$ python3 -q
>>> import numpy as np
>>> np.set_printoptions(suppress=True, linewidth=140)
>>> def rnd(a):
...     return np.round(a, 1) + 0
... 
>>> feats = np.loadtxt("mat.csv", delimiter=",")
>>> print(feats)
[[ -0.1  24.   -1.1   0.1   0.4  -0.1]
 [ -1.2   6.    0.4   0.3  -0.1   0.4]
 [  1.    4.    0.   -0.9   0.1  -0.5]
 [  1.6 -40.   -0.9  -1.6  -1.2  -0.6]
 [  0.2 -30.   -1.    0.2   1.    0. ]
 [ -0.7 -10.   -0.1   1.2   1.6  -1.3]]
>>> rng = np.random.default_rng(734)
>>> z = rng.permutation(6)
>>> print(z)
[3 1 5 2 4 0]
>>> Y = feats[z][:, z]
>>> print(Y)
[[ -1.6 -40.   -0.6  -0.9  -1.2   1.6]
 [  0.3   6.    0.4   0.4  -0.1  -1.2]
 [  1.2 -10.   -1.3  -0.1   1.6  -0.7]
 [ -0.9   4.   -0.5   0.    0.1   1. ]
 [  0.2 -30.    0.   -1.    1.    0.2]
 [  0.1  24.   -0.1  -1.1   0.4  -0.1]]
>>> print(rnd(np.sort(np.abs(np.linalg.eigvals(Y)))))
[1.2 1.5 1.6 1.9 5.8 5.8]
>>> print(rnd(np.trace(Y)))
4.0
>>> print(rnd(np.linalg.det(Y)), rnd(np.linalg.det(feats[z])))
178.7 -178.7
>>> r0, g = Y[3], Y[4]
>>> print(rnd(r0 @ r0))
18.1
>>> p = (r0 @ g) / (r0 @ r0) * r0
>>> print(rnd((g - p) @ r0))
0.0
>>> K = np.load("layer5.npy")
>>> print(K)
[[5 0 0 0 0 0 0 0]
 [0 3 0 0 0 0 0 0]
 [2 7 3 0 0 0 0 0]
 [3 3 2 9 0 0 0 0]
 [5 5 0 1 8 0 0 0]
 [2 6 0 4 4 6 0 0]
 [3 5 4 5 3 6 9 0]
 [8 2 9 4 3 6 8 6]]
>>> r0 = np.array([1, -2, 1, -3, -3, 2])
>>> Y = feats + np.outer(r0, np.eye(6)[1])
>>> print(np.linalg.matrix_rank(Y - feats))
1
>>> print(rnd(np.linalg.det(Y) / np.linalg.det(feats)), rnd(1 + np.linalg.solve(feats, r0)[1]))
1.1 1.1
>>> print(np.linalg.matrix_rank(np.linalg.inv(Y) - np.linalg.inv(feats), tol=1e-8))
1
>>> print(np.linalg.matrix_rank(K - K[0, 0] * np.eye(8)))
7
>>> print(K @ K)
[[ 25   0   0   0   0   0   0   0]
 [  0   9   0   0   0   0   0   0]
 [ 16  42   9   0   0   0   0   0]
 [ 46  50  24  81   0   0   0   0]
 [ 68  58   2  17  64   0   0   0]
 [ 54  86   8  64  56  36   0   0]
 [ 92 154  58 117  75  90  81   0]
 [169 184 121 127  90 120 120  36]]
>>> print(rnd(np.linalg.norm(K, 1)), rnd(np.linalg.norm(K, np.inf)))
31.0 46.0
>>> print(rnd(np.linalg.norm(K) ** 2 / np.linalg.norm(K, 2) ** 2))
1.5
>>> print(rnd(np.linalg.norm(K, axis=1)))
[ 5.   3.   7.9 10.1 10.7 10.4 14.2 17.6]
>>> J = np.loadtxt("test12.csv", delimiter=",")
>>> print(rnd(J))
[[ 1.4 -1.5  2.1  0.4]
 [-1.4  1.5  1.8  1.3]
 [-2.1 -2.1 -0.2  0.4]
 [-0.8  0.1  1.1 -2.7]]
>>> q = J.astype(float).copy()
>>> for j in range(4):
...     q[:, j] -= q[:, :j] @ (q[:, :j].T @ q[:, j])
...     q[:, j] /= np.linalg.norm(q[:, j])
... 
>>> print(rnd(q.T @ J))
[[3. 0. 0. 0.]
 [0. 3. 0. 0.]
 [0. 0. 3. 0.]
 [0. 0. 0. 3.]]
>>> print(rnd(q))
[[ 0.5 -0.5  0.7  0.1]
 [-0.5  0.5  0.6  0.4]
 [-0.7 -0.7 -0.1  0.1]
 [-0.3  0.   0.4 -0.9]]
>>> vec = np.array([1, 3, 1, 3])
>>> target = q @ vec
>>> c, lr = np.zeros(4), 1 / np.linalg.norm(q, 2) ** 2
>>> for i in range(8):
...     c -= lr * q.T @ (q @ c - target)
...     if i % 2 == 0: print(i, round(np.linalg.norm(q @ c - target), 1))
... 
0 0.0
2 0.0
4 0.0
6 0.0
>>> print(rnd(np.linalg.cond(q)))
1.0
>>> print(rnd(np.linalg.det(J.T)))
-81.0
>>> print(rnd(np.linalg.eigvals(J)))
[ 3.+0.j  0.+3.j  0.-3.j -3.+0.j]
>>> print(rnd(np.linalg.det(2 * J)), rnd(np.linalg.det(J)))
-1296.0 -81.0
>>> print(rnd(np.linalg.eigvals(J).sum().real))
0.1
>>> print((K + K.T) / 2)
[[5.  0.  1.  1.5 2.5 1.  1.5 4. ]
 [0.  3.  3.5 1.5 2.5 3.  2.5 1. ]
 [1.  3.5 3.  1.  0.  0.  2.  4.5]
 [1.5 1.5 1.  9.  0.5 2.  2.5 2. ]
 [2.5 2.5 0.  0.5 8.  2.  1.5 1.5]
 [1.  3.  0.  2.  2.  6.  3.  3. ]
 [1.5 2.5 2.  2.5 1.5 3.  9.  4. ]
 [4.  1.  4.5 2.  1.5 3.  4.  6. ]]
>>> assert K == K.T
Traceback (most recent call last):
  File "<python-input-45>", line 1, in <module>
    assert K == K.T
           ^^^^^^^^
ValueError: The truth value of an array with more than one element is ambiguous. Use a.any() or a.all()
>>> print(np.allclose(K @ K.T, K.T @ K))
False
>>> P = np.triu(np.array([[4, -3, -1, -1], [5, 0, 2, -2], [0, 5, -2, -1], [0, -5, -3, 0]]), 1) + np.eye(4)
>>> Y = P @ J @ np.linalg.inv(P)
>>> print(rnd(np.poly(Y)))
[  1.   -0.1   0.    0.7 -81. ]
>>> print(rnd(np.trace(Y)), rnd(np.trace(J)))
0.1 0.1
>>> print(rnd(np.linalg.det(Y)))
-81.0
>>> print(rnd(Y))
[[  8.6  21.9 -39.3  11.9]
 [ -3.9 -14.8  24.8  -1.1]
 [ -1.2  -6.    9.4  -0.6]
 [ -0.8  -2.3   4.9  -3.2]]
